% python3 -q
>>> import numpy as np
>>> import numpy.linalg as la
>>> np.set_printoptions(precision=1, suppress=True, linewidth=120)
>>> data = np.loadtxt("dump.csv", delimiter=",")
>>> print(data)
[[-1.7  0.2  1. ]
 [ 0.8 -1.   1.5]
 [ 0.6  1.7  0.8]]
>>> P = np.triu(np.array([[-1, -3, 1], [3, -1, 2], [-1, 1, -2]]), 1) + np.eye(3)
>>> M2 = P @ data @ la.inv(P)
>>> la.matrix_rank(M2)
np.int64(3)
>>> rng = np.random.default_rng(84991)
>>> idx = rng.permutation(3)
>>> M2 = data[:, idx] * rng.choice([-1, 1], 3)
>>> M2
array([[-1.7, -1. , -0.2],
       [ 0.8, -1.5,  1. ],
       [ 0.6, -0.8, -1.7]])
>>> U, _, VT = la.svd(data.T @ M2)
>>> np.round(la.lstsq(data, M2)[0], 1) + 0
array([[ 1.,  0.,  0.],
       [ 0.,  0., -1.],
       [ 0., -1.,  0.]])
>>> round(float(la.det(M2.T)), 1)
-8.0
>>> round(np.einsum("ii->", M2), 1)
np.float64(-5.0)
>>> G = data.T @ data
>>> la.eigvalsh(G)[::-1]
array([4., 4., 4.])
>>> print((data @ data.T).shape)
(3, 3)
>>> round(np.trace(G), 1), round((data ** 2).sum(), 1)
(np.float64(12.0), np.float64(12.0))
>>> O, _ = la.qr(np.array([[0.3, -0.3, 1.4], [-0.6, 0.1, -0.4], [0.8, -0.1, 2.0]]))
>>> vals = np.array([-2, 4, -2])
>>> feats = O @ np.diag(vals) @ O.T
>>> feats
array([[ 3.5,  0.6, -1.6],
       [ 0.6, -1.9, -0.2],
       [-1.6, -0.2, -1.5]])
>>> idx = rng.permutation(3)
>>> idx
array([1, 0, 2])
>>> M2 = feats[idx][:, idx]
>>> round(la.det(M2), 1), np.round(la.det(feats[idx]), 1)
(np.float64(16.0), np.float64(-16.0))
>>> np.sort(np.abs(la.eigvals(M2)))
array([2., 2., 4.])
>>> np.diag(M2)
array([-1.9,  3.5, -1.5])
>>> np.allclose(M2, feats)
False
>>> mat = np.loadtxt("a.csv", delimiter=",")
>>> mat
array([[ 3.2, -2.4,  0.8],
       [ 0.5,  4.9,  7.8],
       [-4. ,  1. ,  3.6]])
>>> theta = np.radians(36)
>>> r_ = np.eye(3)
>>> r_[1, 1] = r_[2, 2] = np.cos(theta)
>>> r_[1, 2], r_[2, 1] = -np.sin(theta), np.sin(theta)
>>> r_
array([[ 1. ,  0. ,  0. ],
       [ 0. ,  0.8, -0.6],
       [ 0. ,  0.6,  0.8]])
>>> M2 = mat @ r_.T
>>> M2
array([[ 3.2, -2.4, -0.8],
       [ 0.5, -0.6,  9.2],
       [-4. , -1.3,  3.5]])
>>> la.svd(mat, compute_uv=False), la.svd(M2, compute_uv=False)
(array([10. ,  5. ,  2.5]), array([10. ,  5. ,  2.5]))
>>> np.allclose(mat @ mat.T, M2 @ M2.T)
True
>>> round(la.det(r_), 1), round(np.trace(r_), 1)
(np.float64(1.0), np.float64(2.6))
>>> mat.sum(axis=1)
array([ 1.6, 13.2,  0.6])
>>> mat[:, 3]
Traceback (most recent call last):
  File "<python-input-44>", line 1, in <module>
    mat[:, 3]
    ~~~^^^^^^
IndexError: index 3 is out of bounds for axis 1 with size 3
>>> round(float(la.norm(mat)), 1)
11.5
>>> np.unravel_index(np.abs(mat).argmax(), mat.shape)
(np.int64(1), np.int64(2))
>>> print(mat.mean(axis=0))
[-0.1  1.2  4.1]
>>> la.matrix_rank(mat)
np.int64(3)
>>> np.zeros(3, 3)
Traceback (most recent call last):
  File "<python-input-49>", line 1, in <module>
    np.zeros(3, 3)
    ~~~~~~~~^^^^^^
TypeError: Cannot interpret '3' as a data type
>>> la.svd(mat, compute_uv=False)
array([10. ,  5. ,  2.5])
>>> mat.shape
(3, 3)
>>> X = np.load("data.npy")
>>> X
array([[14,  6, 17],
       [ 6,  4,  6],
       [17,  6, 23]])
>>> np.round(la.norm(data, "nuc"), 1)
np.float64(6.0)
>>> la.norm(data, axis=0)
array([2., 2., 2.])
>>> round(la.norm(data, 1), 1), round(float(la.norm(data, np.inf)), 1)
(np.float64(3.4), 3.3)
>>> round(la.norm(data[1], 1), 1), np.round(la.norm(data[1], np.inf), 1)
(np.float64(3.3), np.float64(1.5))
>>> round(float(data[1] @ data[2]), 1)
0.0
>>> round(la.norm(data) ** 2 / la.norm(data, 2) ** 2, 1)
np.float64(3.0)
>>> np.round(la.norm(data, 2), 1)
np.float64(2.0)
>>> la.norm(data, axis=1)
array([2., 2., 2.])
>>> vals, vecs = la.eig(X)
>>> print(np.round(np.prod(vals), 1))
24.0
>>> vals
array([38.2,  0.2,  2.6])
>>> np.sort(la.eigvals(X.T))
array([ 0.2,  2.6, 38.2])
>>> np.round(np.sort(la.eigvals(la.inv(X))), 1) + 0
array([0. , 0.4, 4.1])
>>> np.sort(la.eigvals(X @ X))
array([   0.1,    6.7, 1456.2])
>>> np.round(X @ vecs[:, 0] - vals[0] * vecs[:, 0], 1) + 0
array([0., 0., 0.])
>>> (X + X.T) / 2
array([[14.,  6., 17.],
       [ 6.,  4.,  6.],
       [17.,  6., 23.]])
>>> X.inv()
Traceback (most recent call last):
  File "<python-input-70>", line 1, in <module>
    X.inv()
    ^^^^^
AttributeError: 'numpy.ndarray' object has no attribute 'inv'
>>> assert X == X.T
Traceback (most recent call last):
  File "<python-input-71>", line 1, in <module>
    assert X == X.T
           ^^^^^^^^
ValueError: The truth value of an array with more than one element is ambiguous. Use a.any() or a.all()
>>> print((X - X.T) / 2)
[[0. 0. 0.]
 [0. 0. 0.]
 [0. 0. 0.]]
>>> print(np.trace(X))
41
>>> np.allclose(X @ X.T, X.T @ X)
True
>>> np.allclose(X, X.T)
True
>>> la.determinant(X)
Traceback (most recent call last):
  File "<python-input-76>", line 1, in <module>
    la.determinant(X)
    ^^^^^^^^^^^^^^
AttributeError: module 'numpy.linalg' has no attribute 'determinant'
